% python3 -q
>>> import numpy as np
>>> from numpy import linalg as LA
>>> np.set_printoptions(precision=4, suppress=True, linewidth=200, legacy="1.25")
>>> W0 = np.abs(np.array([[-1, 2], [-2, -1]])) + np.eye(2)
>>> W0 = W0 / W0.sum(axis=1, keepdims=True)
>>> W0
array([[0.5, 0.5],
       [0.5, 0.5]])
>>> vals, vecs = LA.eigh(W0)
>>> vals.sum(), np.trace(W0)
(1.0, 1.0)
>>> print(vals)
[0. 1.]
>>> np.abs(vecs[:, -1])
array([0.7071, 0.7071])
>>> np.abs(vecs[:, -1]).round(6).argmax()
0
>>> print(np.round(LA.svd(W0, compute_uv=False), 4) + 0)
[1. 0.]
>>> rk = LA.matrix_rank(W0)
>>> rk
1
>>> null = LA.svd(W0)[2][rk:].T
>>> [int(LA.matrix_rank(np.delete(W0, i, axis=0))) for i in range(2)]
[1, 1]
>>> np.round(W0 @ null, 4) + 0
array([[0.],
       [0.]])
>>> np.allclose(W0 @ null, 0)
True
>>> LA.matrix_rank(W0.T @ W0), LA.matrix_rank(W0 @ W0.T)
(1, 1)
>>> null @ null.T
array([[ 0.5, -0.5],
       [-0.5,  0.5]])
>>> LA.lstsq(W0[:-1].T, W0[-1])[2]
1
>>> print(round(np.trace(LA.pinv(W0) @ W0), 4))
1.0
>>> print(np.unique(W0.round(6), axis=0).shape)
(1, 2)
>>> mat = np.load("case11.npy")
>>> print(mat)
[[0 0 0]
 [0 0 1]
 [2 0 0]]
>>> Y = np.array([[-5, -8], [5, -2], [-1, 6]])
>>> np.vstack([mat, Y.T]).shape
(5, 3)
>>> np.einsum("ij,ij->i", mat, mat)
array([0, 1, 4])
>>> LA.matrix_rank(np.vstack([mat, Y.T]))
3
>>> LA.pinv(mat)
array([[0. , 0. , 0.5],
       [0. , 0. , 0. ],
       [0. , 1. , 0. ]])
>>> mat[:, 2] @ mat[:, 0]
0
>>> LA.svd(mat, compute_uv=False)
array([2., 1., 0.])
>>> print(mat @ mat.T)
[[0 0 0]
 [0 1 0]
 [0 0 4]]
>>> LA.cond(mat) > 100
True
>>> np.argsort(-LA.norm(mat, axis=0).round(6), kind="stable")[:3]
array([0, 2, 1])
>>> round(LA.norm(mat, 2) / LA.norm(mat), 4)
0.8944
>>> [round(float(x), 4) for x in LA.svd(mat, compute_uv=False)[:3]]
[2.0, 1.0, 0.0]
>>> Uu, sv, VT = LA.svd(mat)
>>> sv
array([2., 1., 0.])
>>> np.argmax(sv[:-1] / (sv[1:] + 1e-6)) + 1
2
>>> Y = Uu[:, :2] @ np.diag(sv[:2]) @ VT[:2]
>>> print(LA.matrix_rank(mat, rtol=0.05))
2
>>> print(round(LA.norm(mat - Y, 2), 4), sv[2])
0.0 0.0
>>> LA.lstsq(mat[:-1].T, mat[-1])[2]
1
>>> np.allclose(mat[:-1].T @ LA.lstsq(mat[:-1].T, mat[-1])[0], mat[-1])
False
>>> mat @ LA.pinv(mat) @ mat
array([[0., 0., 0.],
       [0., 0., 1.],
       [2., 0., 0.]])
>>> m1 = np.load("block7.npy")
>>> m1
array([[7, 0, 0, 0, 0],
       [0, 0, 6, 0, 0],
       [0, 0, 0, 3, 0],
       [0, 0, 0, 0, 0],
       [0, 0, 0, 0, 1]])
>>> (m1 != 0).astype(int)
array([[1, 0, 0, 0, 0],
       [0, 0, 1, 0, 0],
       [0, 0, 0, 1, 0],
       [0, 0, 0, 0, 0],
       [0, 0, 0, 0, 1]])
>>> print(np.sort(LA.eigvals(m1).real))
[0. 0. 0. 1. 7.]
>>> Uu, sv, VT = LA.svd(m1)
>>> sv
array([7., 6., 3., 1., 0.])
>>> Y = Uu[:, :4] @ np.diag(sv[:4]) @ VT[:4]
>>> LA.matrix_rank(Y)
4
>>> round(LA.norm(m1 - Y) / LA.norm(m1), 4)
0.0
>>> E = np.load("sample0.npy")
>>> print(E)
[[ 1.1107  0.0187  3.0016]
 [ 0.9716 -0.027   3.1043]
 [ 0.9537 -0.0768  3.1294]
 [ 0.9692  0.0099  3.0299]
 [ 1.0499  0.0366  3.0335]
 [ 0.904  -0.0325  2.9458]
 [ 1.0007  0.9704  3.0378]
 [ 0.969   0.9232  3.0914]
 [ 0.9516  1.0309  2.9463]
 [ 0.9893  0.8905  2.9858]
 [ 1.0588  0.9375  2.9976]
 [ 0.9968  0.9897  2.9537]]
>>> O, Rm = LA.qr(E)
>>> print(np.round(O.T @ O, 4) + 0)
[[1. 0. 0.]
 [0. 1. 0.]
 [0. 0. 1.]]
>>> np.round(abs(Rm[0, 0]), 4), round(float(LA.norm(E[:, 0])), 4)
(3.4475, 3.4475)
>>> print(np.allclose(Rm.T @ Rm, E.T @ E))
True
>>> print(O.shape, Rm.shape)
(12, 3) (3, 3)
